% python3 -q
>>> import numpy as np
>>> import numpy.linalg as la
>>> np.set_printoptions(precision=1, suppress=True, linewidth=140, sign=" ")
>>> arr = 0.7 ** np.abs(np.subtract.outer(np.arange(4), np.arange(4)))
>>> arr
array([[ 1. ,  0.7,  0.5,  0.3],
       [ 0.7,  1. ,  0.7,  0.5],
       [ 0.5,  0.7,  1. ,  0.7],
       [ 0.3,  0.5,  0.7,  1. ]])
>>> arr - arr[0]
array([[ 0. ,  0. ,  0. ,  0. ],
       [-0.3,  0.3,  0.2,  0.1],
       [-0.5,  0. ,  0.5,  0.4],
       [-0.7, -0.2,  0.2,  0.7]])
>>> la.matrix_rank(arr)
np.int64(4)
>>> np.abs(arr).max()
np.float64(1.0)
>>> arr.sum(axis=0)
array([ 2.5,  2.9,  2.9,  2.5])
>>> print(np.unravel_index(np.abs(arr).argmax(), arr.shape))
(np.int64(0), np.int64(0))
>>> arr.sum(axis=1)
array([ 2.5,  2.9,  2.9,  2.5])
>>> arr.mean(axis=0)
array([ 0.6,  0.7,  0.7,  0.6])
>>> la.svd(arr, compute_uv=False)
array([ 2.7,  0.8,  0.3,  0.2])
>>> print(arr.shape)
(4, 4)
>>> ev, V = la.eigh(arr)
>>> x = np.array([5, 4, 2, 3])
>>> np.round(np.abs(arr).sum(axis=1).max(), 1), round(float(np.abs(ev).max()), 1)
(np.float64(2.9), 2.7)
>>> V * np.sqrt(ev) @ V.T
array([[ 0.9,  0.3,  0.2,  0.1],
       [ 0.3,  0.9,  0.3,  0.2],
       [ 0.2,  0.3,  0.9,  0.3],
       [ 0.1,  0.2,  0.3,  0.9]])
>>> print(la.eigvalsh(arr[1:, 1:]))
[ 0.2  0.5  2.3]
>>> print(round(float(x @ arr @ x), 1))
133.4
>>> Y = np.array([[2, -1], [-4, 5]])
>>> C = np.kron(Y, arr)
>>> np.round(la.norm(C, 2), 1), np.round(la.norm(Y, 2) * la.norm(arr, 2), 1)
(np.float64(18.3), np.float64(18.3))
>>> la.matrix_rank(C)
np.int64(8)
>>> C
array([[ 2. ,  1.4,  1. ,  0.7, -1. , -0.7, -0.5, -0.3],
       [ 1.4,  2. ,  1.4,  1. , -0.7, -1. , -0.7, -0.5],
       [ 1. ,  1.4,  2. ,  1.4, -0.5, -0.7, -1. , -0.7],
       [ 0.7,  1. ,  1.4,  2. , -0.3, -0.5, -0.7, -1. ],
       [-4. , -2.8, -2. , -1.4,  5. ,  3.5,  2.4,  1.7],
       [-2.8, -4. , -2.8, -2. ,  3.5,  5. ,  3.5,  2.4],
       [-2. , -2.8, -4. , -2.8,  2.4,  3.5,  5. ,  3.5],
       [-1.4, -2. , -2.8, -4. ,  1.7,  2.4,  3.5,  5. ]])
